In [1]: import numpy as np

In [2]: from numpy import linalg as LA

In [3]: np.set_printoptions(suppress=True, linewidth=200)

In [4]: data = np.array([[-0.7, 1.5, 1.4, -0.3, -0.2],
   ...:     [1.6, 1.5, 0.2, 1.9, -0.2],
   ...:     [0.0, 1.4, -1.6, -0.8, 0.9],
   ...:     [-0.1, 0.1, 0.5, -0.5, -0.3]])

In [5]: data
Out[5]: 
array([[-0.7,  1.5,  1.4, -0.3, -0.2],
       [ 1.6,  1.5,  0.2,  1.9, -0.2],
       [ 0. ,  1.4, -1.6, -0.8,  0.9],
       [-0.1,  0.1,  0.5, -0.5, -0.3]])

In [6]: out = np.array([[-2, -3, 3], [-1, 2, 3]])

In [7]: Z = np.kron(out, data)

In [8]: Z.shape
Out[8]: (8, 15)

In [9]: round(LA.norm(Z, 2), 2), round(LA.norm(out, 2) * LA.norm(data, 2), 2)
Out[9]: (np.float64(14.6), np.float64(14.6))

In [10]: LA.matrix_rank(Z)
Out[10]: np.int64(8)

In [11]: A = np.loadtxt("sample0.csv", delimiter=",")

In [12]: A
Out[12]: 
array([[ 1.,  1.,  1.,  1., -1., -1., -1., -1.],
       [ 1., -1., -1.,  1., -1.,  1.,  1., -1.],
       [ 1.,  1., -1., -1.,  1.,  1., -1., -1.]])

In [13]: G = A.T @ A

In [14]: LA.matrix_rank(G)
Out[14]: np.int64(3)

In [15]: G
Out[15]: 
array([[ 3.,  1., -1.,  1., -1.,  1., -1., -3.],
       [ 1.,  3.,  1., -1.,  1., -1., -3., -1.],
       [-1.,  1.,  3.,  1., -1., -3., -1.,  1.],
       [ 1., -1.,  1.,  3., -3., -1.,  1., -1.],
       [-1.,  1., -1., -3.,  3.,  1., -1.,  1.],
       [ 1., -1., -3., -1.,  1.,  3.,  1., -1.],
       [-1., -3., -1.,  1., -1.,  1.,  3.,  1.],
       [-3., -1.,  1., -1.,  1., -1.,  1.,  3.]])

In [16]: np.round(LA.svd(A, compute_uv=False) ** 2, 2)
Out[16]: array([8., 8., 8.])

In [17]: left, sigma, Vt = LA.svd(A, full_matrices=False)

In [18]: left.shape, sigma.shape, Vt.shape
Out[18]: ((3, 3), (3,), (3, 8))

In [19]: np.round(Vt @ Vt.T, 2) + 0
Out[19]: 
array([[1., 0., 0.],
       [0., 1., 0.],
       [0., 0., 1.]])

In [20]: (sigma > 1e-8).sum()
Out[20]: np.int64(3)

In [21]: round(np.sqrt((sigma ** 2).sum()), 2), round(LA.norm(A), 2)
Out[21]: (np.float64(4.9), np.float64(4.9))

In [22]: rng = np.random.default_rng(49)

In [23]: labels = rng.integers(0, 2, 5)

In [24]: mat = np.triu((labels[:, None] == labels) & (rng.random((5, 5)) < 0.8), 1).astype(int)

In [25]: mat += mat.T

In [26]: mat
Out[26]: 
array([[0, 1, 0, 0, 0],
       [1, 0, 0, 0, 1],
       [0, 0, 0, 1, 0],
       [0, 0, 1, 0, 0],
       [0, 1, 0, 0, 0]])

In [27]: # row 4 repeats row 0

In [28]: np.allclose(mat[:-1].T @ LA.lstsq(mat[:-1].T, mat[-1])[0], mat[-1])
Out[28]: True

In [29]: np.unique(mat.round(6), axis=0).shape
Out[29]: (4, 5)

In [30]: np.round(mat @ LA.pinv(mat) @ mat, 2)
Out[30]: 
array([[0., 1., 0., 0., 0.],
       [1., 0., 0., 0., 1.],
       [0., 0., 0., 1., 0.],
       [0., 0., 1., 0., 0.],
       [0., 1., 0., 0., 0.]])

In [31]: np.abs(np.diag(LA.qr(mat)[1])) > 1e-9
Out[31]: array([ True,  True,  True,  True, False])

In [32]: vals, V = LA.eigvalsh(mat)
---------------------------------------------------------------------------
ValueError                                Traceback (most recent call last)
Cell In[32], line 1
----> 1 vals, V = LA.eigvalsh(mat)

ValueError: too many values to unpack (expected 2)

In [33]: vals, V = LA.eigh(mat)

In [34]: np.round(V @ np.diag(vals) @ V.T, 2) + 0
Out[34]: 
array([[0., 1., 0., 0., 0.],
       [1., 0., 0., 0., 1.],
       [0., 0., 0., 1., 0.],
       [0., 0., 1., 0., 0.],
       [0., 1., 0., 0., 0.]])

In [35]: vals.round(2) + 0
Out[35]: array([-1.41, -1.  ,  0.  ,  1.  ,  1.41])

In [36]: vals.sum(), np.trace(mat)
Out[36]: (np.float64(0.0), np.int64(0))

In [37]: np.round(V.T @ mat @ V, 2) + 0
Out[37]: 
array([[-1.41,  0.  ,  0.  ,  0.  ,  0.  ],
       [ 0.  , -1.  ,  0.  ,  0.  ,  0.  ],
       [ 0.  ,  0.  ,  0.  ,  0.  ,  0.  ],
       [ 0.  ,  0.  ,  0.  ,  1.  ,  0.  ],
       [ 0.  ,  0.  ,  0.  ,  0.  ,  1.41]])

In [38]: np.unique(vals.round(6) + 0, return_counts=True)[1]
Out[38]: array([1, 1, 1, 1, 1])

In [39]: np.round(LA.svd(mat, compute_uv=False), 2)
Out[39]: array([1.41, 1.41, 1.  , 1.  , 0.  ])

In [40]: (vals > 1e-8).sum(), (vals < -1e-8).sum()
Out[40]: (np.int64(2), np.int64(2))

In [41]: np.round(LA.eigvalsh(mat + 3 * np.eye(5)), 2)
Out[41]: array([1.59, 2.  , 3.  , 4.  , 4.41])

In [42]: rank = LA.matrix_rank(mat)

In [43]: rank
Out[43]: np.int64(4)

In [44]: ns = LA.svd(mat)[2][rank:].T

In [45]: [int(LA.matrix_rank(mat[:, :j + 1])) for j in range(5)]
Out[45]: [1, 2, 3, 4, 4]

In [46]: np.round(ns @ ns.T, 2)
Out[46]: 
array([[ 0.5,  0. ,  0. ,  0. , -0.5],
       [ 0. ,  0. ,  0. ,  0. ,  0. ],
       [ 0. ,  0. ,  0. ,  0. ,  0. ],
       [ 0. ,  0. ,  0. ,  0. ,  0. ],
       [-0.5,  0. ,  0. ,  0. ,  0.5]])

In [47]: mat @ ns
Out[47]: 
array([[0.],
       [0.],
       [0.],
       [0.],
       [0.]])

In [48]: np.argsort(-LA.norm(mat, axis=0).round(6), kind="stable")[:3]
Out[48]: array([1, 0, 2])

In [49]: LA.cond(mat) > 100
Out[49]: np.True_

In [50]: LA.matrix_rank(mat, rtol=0.1)
Out[50]: np.int64(4)
